% python3 -q
>>> import numpy as np
>>> from numpy import linalg as LA
>>> np.set_printoptions(precision=3, suppress=True, linewidth=160, floatmode="fixed")
>>> def rd(a):
...     return np.round(a, 3) + 0
... 
>>> E = np.loadtxt("out3.csv", delimiter=",")
>>> E
array([[ 0.924,  0.046,  2.010],
       [-1.952, -4.009, -3.939],
       [-1.028, -1.926, -1.896],
       [-0.045,  2.120,  0.033],
       [-2.008, -0.126, -4.026],
       [ 0.105,  1.971,  0.037]])
>>> x0 = np.array([2, 1, 0])
>>> target = E @ x0
>>> rd(LA.pinv(E) @ E)
array([[1.000, 0.000, 0.000],
       [0.000, 1.000, 0.000],
       [0.000, 0.000, 1.000]])
>>> rd(LA.solve(E.T @ E, E.T @ target))
array([2.000, 1.000, 0.000])
>>> rng = np.random.default_rng(190)
>>> target = target + 0.05 * rng.normal(size=6)
>>> print(rd(target))
[ 1.872 -7.854 -4.010  1.988 -4.204  2.186]
>>> c, *_ = LA.lstsq(E, target)
>>> rd(LA.norm(target - E @ c))
np.float64(0.04)
>>> rd(E.T @ (target - E @ c))
array([0.000, 0.000, 0.000])
>>> U, s, vt = LA.svd(E)
>>> np.argmax(s[:-1] / (s[1:] + 1e-6)) + 1
np.int64(2)
>>> rd(s)
array([7.973, 3.704, 0.135])
>>> out = U[:, :2] @ np.diag(s[:2]) @ vt[:2]
>>> rd(LA.norm(E - out, 2)), rd(s[2])
(np.float64(0.135), np.float64(0.135))
>>> print(LA.matrix_rank(out))
2
>>> print(LA.matrix_rank(E, rtol=0.05))
2
>>> hat = E @ LA.solve(E.T @ E, E.T)
>>> rd(np.diag(hat))
array([0.352, 0.647, 0.395, 0.541, 0.647, 0.417])
>>> np.allclose(hat @ hat, hat)
True
>>> rd(hat @ E[:, 0])
array([ 0.924, -1.952, -1.028, -0.045, -2.008,  0.105])
>>> print(rd(np.trace(hat)))
3.0
>>> O, _ = LA.qr(np.array([[-1.1, 0.2, -1.8, -0.2],
...     [1.0, -1.9, 0.5, 0.3],
...     [0.4, -0.5, -0.8, -0.4],
...     [0.3, -1.3, -0.1, 0.2]]))
>>> F = 4 * O
>>> rd(F)
array([[-2.805, -2.508, -0.822, -1.080],
       [ 2.550, -1.979,  0.393, -2.329],
       [ 1.020, -0.147, -3.818,  0.598],
       [ 0.765, -2.403,  0.768,  3.008]])
>>> theta = np.radians(120)
>>> Rm = np.eye(4)
>>> Rm[0, 0] = Rm[2, 2] = np.cos(theta)
>>> Rm[0, 2], Rm[2, 0] = -np.sin(theta), np.sin(theta)
>>> rd(Rm)
array([[-0.500,  0.000, -0.866,  0.000],
       [ 0.000,  1.000,  0.000,  0.000],
       [ 0.866,  0.000, -0.500,  0.000],
       [ 0.000,  0.000,  0.000,  1.000]])
>>> out = F @ Rm.T
>>> rd(out)
array([[ 2.114, -2.508, -2.019, -1.080],
       [-1.615, -1.979,  2.012, -2.329],
       [ 2.797, -0.147,  2.793,  0.598],
       [-1.047, -2.403,  0.279,  3.008]])
>>> C2 = E.T @ E
>>> (E @ E.T).shape
(6, 6)
>>> rd(LA.eigvalsh(C2)[::-1])
array([63.569, 13.720,  0.018])
>>> rd(LA.svd(E, compute_uv=False) ** 2)
array([63.569, 13.720,  0.018])
>>> rd(np.diag(C2))
array([ 9.766, 28.179, 39.362])
>>> rd(C2)
array([[ 9.766, 10.213, 19.582],
       [10.213, 28.179, 20.186],
       [19.582, 20.186, 39.362]])
>>> rd(np.trace(C2)), rd((E ** 2).sum())
(np.float64(77.307), np.float64(77.307))
>>> np.allclose(C2, C2.T)
True
>>> J = np.eye(6, dtype=int)[rng.permutation(6)] * np.array([5, 4, 1, 7, 2, 0])
>>> J
array([[5, 0, 0, 0, 0, 0],
       [0, 0, 0, 0, 2, 0],
       [0, 4, 0, 0, 0, 0],
       [0, 0, 1, 0, 0, 0],
       [0, 0, 0, 0, 0, 0],
       [0, 0, 0, 7, 0, 0]])
>>> U, s, vt = LA.svd(J)
>>> np.argmax(s[:-1] / (s[1:] + 1e-6)) + 1
np.int64(5)
>>> s
array([7.000, 5.000, 4.000, 2.000, 1.000, 0.000])
>>> out = U[:, :5] @ np.diag(s[:5]) @ vt[:5]
>>> LA.matrix_rank(out)
np.int64(5)
>>> rd(LA.norm(J - out) / LA.norm(J))
np.float64(0.0)
>>> np.abs(J - out).max()
np.float64(0.0)
>>> print(rd(LA.norm(J - out, 2)), s[5])
0.0 0.0
>>> LA.lstsq(J[:-1].T, J[-1])[2]
np.int32(4)
>>> print(rd(J @ LA.pinv(J) @ J))
[[5.000 0.000 0.000 0.000 0.000 0.000]
 [0.000 0.000 0.000 0.000 2.000 0.000]
 [0.000 4.000 0.000 0.000 0.000 0.000]
 [0.000 0.000 1.000 0.000 0.000 0.000]
 [0.000 0.000 0.000 0.000 0.000 0.000]
 [0.000 0.000 0.000 7.000 0.000 0.000]]
>>> rd(np.trace(LA.pinv(J) @ J))
np.float64(5.0)
>>> M = np.load("dump.npy")
>>> M
array([[ 2,  0, -1, -2],
       [ 2,  0, -1, -2],
       [ 4,  2,  1,  0]])
>>> U, s, vt = LA.svd(M)
>>> np.argmax(s[:-1] / (s[1:] + 1e-6)) + 1
np.int64(2)
>>> out = U[:, :2] @ np.diag(s[:2]) @ vt[:2]
>>> rd(out)
array([[ 2.000,  0.000, -1.000, -2.000],
       [ 2.000,  0.000, -1.000, -2.000],
       [ 4.000,  2.000,  1.000,  0.000]])
>>> LA.matrix_rank(M, rtol=0.05)
np.int64(2)
>>> print(LA.matrix_rank(out))
2
>>> np.abs(np.diag(LA.qr(M)[1])) > 1e-9
array([ True,  True, False])
>>> print(LA.lstsq(M[:-1].T, M[-1])[2])
1
>>> np.unique(M.round(6), axis=0).shape
(2, 4)
>>> print(rd(np.trace(LA.pinv(M) @ M)))
2.0
>>> rd(M @ LA.pinv(M) @ M)
array([[ 2.000,  0.000, -1.000, -2.000],
       [ 2.000,  0.000, -1.000, -2.000],
       [ 4.000,  2.000,  1.000,  0.000]])
>>> A = np.load("arr.npy")
>>> rd(A)
array([[ 0.812, -0.182,  0.064,  0.026, -0.339],
       [-0.182,  0.824,  0.062,  0.025, -0.328],
       [ 0.064,  0.062,  0.978, -0.009,  0.116],
       [ 0.026,  0.025, -0.009,  0.996,  0.047],
       [-0.339, -0.328,  0.116,  0.047,  0.390]])
>>> U, s, vt = LA.svd(A)
>>> rd(s)
array([1.000, 1.000, 1.000, 1.000, 0.000])
>>> np.argmax(s[:-1] / (s[1:] + 1e-6)) + 1
np.int64(4)
>>> out = U[:, :4] @ np.diag(s[:4]) @ vt[:4]
>>> LA.matrix_rank(A, rtol=0.05)
np.int64(4)
>>> rd(LA.norm(A - out, 2)), rd(s[4])
(np.float64(0.0), np.float64(0.0))
>>> LA.matrix_rank(out)
np.int64(4)
>>> rd(out)
array([[ 0.812, -0.182,  0.064,  0.026, -0.339],
       [-0.182,  0.824,  0.062,  0.025, -0.328],
       [ 0.064,  0.062,  0.978, -0.009,  0.116],
       [ 0.026,  0.025, -0.009,  0.996,  0.047],
       [-0.339, -0.328,  0.116,  0.047,  0.390]])
>>> O, _ = LA.qr(np.array([[1.1], [-1.5], [1.6], [-0.8]]))
>>> arr = O @ O.T
>>> rd(arr)
array([[ 0.182, -0.248,  0.264, -0.132],
       [-0.248,  0.338, -0.360,  0.180],
       [ 0.264, -0.360,  0.384, -0.192],
       [-0.132,  0.180, -0.192,  0.096]])
>>> U, s, vt = LA.svd(arr)
>>> np.argmax(s[:-1] / (s[1:] + 1e-6)) + 1
np.int64(1)
>>> print(rd(s))
[1.000 0.000 0.000 0.000]
>>> out = U[:, :1] @ np.diag(s[:1]) @ vt[:1]
>>> rd(np.abs(arr - out).max())
np.float64(0.0)
>>> rd(LA.norm(arr - out, 2)), rd(s[1])
(np.float64(0.0), np.float64(0.0))
>>> rd(out)
array([[ 0.182, -0.248,  0.264, -0.132],
       [-0.248,  0.338, -0.360,  0.180],
       [ 0.264, -0.360,  0.384, -0.192],
       [-0.132,  0.180, -0.192,  0.096]])
